In [1]: import numpy as np

In [2]: np.set_printoptions(precision=3, suppress=True, linewidth=120, sign=" ")

In [3]: F = np.array([[-0.84, 0.42, 2.94, 0.14, 2.24],
   ...:     [0.45, -0.36, -1.08, -0.72, -1.62],
   ...:     [0.07, -0.2, 0.36, -0.8, -0.7]])

In [4]: U, s, Vh = np.linalg.svd(F, full_matrices=False)

In [5]: (s > 1e-8).sum()
Out[5]: np.int64(2)

In [6]: np.allclose(U * s @ Vh, F)
Out[6]: True

In [7]: np.round(U.T @ U, 3) + 0
Out[7]: 
array([[ 1.,  0.,  0.],
       [ 0.,  1.,  0.],
       [ 0.,  0.,  1.]])

In [8]: np.round(s / s[0], 3) + 0
Out[8]: array([ 1.   ,  0.316,  0.   ])

In [9]: U, s, Vh = np.linalg.svd(F)

In [10]: vecs = Vh[:(s > 1e-8).sum()]

In [11]: rng = np.random.default_rng(75323)

In [12]: x0 = F[1] + -3 * F[2] + rng.integers(2) * np.eye(5)[1]

In [13]: x0
Out[13]: array([ 0.24,  0.24, -2.16,  1.68,  0.48])

In [14]: round(float(np.linalg.norm(x0 - vecs.T @ vecs @ x0)), 3)
Out[14]: 0.0

In [15]: r = np.linalg.matrix_rank(F)

In [16]: r
Out[16]: np.int64(2)

In [17]: ns = np.linalg.svd(F)[2][r:].T

In [18]: print(np.round(F @ ns, 3) + 0)
[[ 0.  0.  0.]
 [ 0.  0.  0.]
 [ 0.  0.  0.]]

In [19]: ns.shape
Out[19]: (5, 3)

In [20]: print([int(np.linalg.matrix_rank(F[:i])) for i in range(1, len(F) + 1)])
[1, 2, 2]

In [21]: W0 = np.load("test10.npy")

In [22]: W0
Out[22]: 
array([[ -6.997,   9.997,  12.008],
       [  8.002, -10.007, -15.997],
       [  4.954,  -4.999, -12.017],
       [ -5.016,  10.013,   4.   ],
       [  1.004,  -4.99 ,   4.028]])

In [23]: [round(float(x), 3) for x in np.linalg.svd(W0, compute_uv=False)[:3]]
Out[23]: [31.662, 9.391, 0.033]

In [24]: np.linalg.cond(W0) > 100
Out[24]: np.True_

In [25]: np.abs(np.linalg.svd(W0)[2][-1])
Out[25]: array([ 0.904,  0.364,  0.224])

In [26]: round(float(np.linalg.norm(W0, 2) / np.linalg.norm(W0)), 3)
Out[26]: 0.959

In [27]: U, s, Vh = np.linalg.svd(W0)

In [28]: print(s)
[ 31.662   9.391   0.033]

In [29]: print(np.argmax(s[:-1] / (s[1:] + 1e-6)) + 1)
2

In [30]: out = U[:, :2] @ np.diag(s[:2]) @ Vh[:2]

In [31]: np.linalg.matrix_rank(out)
Out[31]: np.int64(2)

In [32]: round(np.abs(W0 - out).max(), 3)
Out[32]: np.float64(0.024)

In [33]: round(np.linalg.norm(W0 - out, 2), 3), np.round(s[2], 3)
Out[33]: (np.float64(0.033), np.float64(0.033))

In [34]: np.linalg.matrix_rank(W0, rtol=0.05)
Out[34]: np.int64(2)
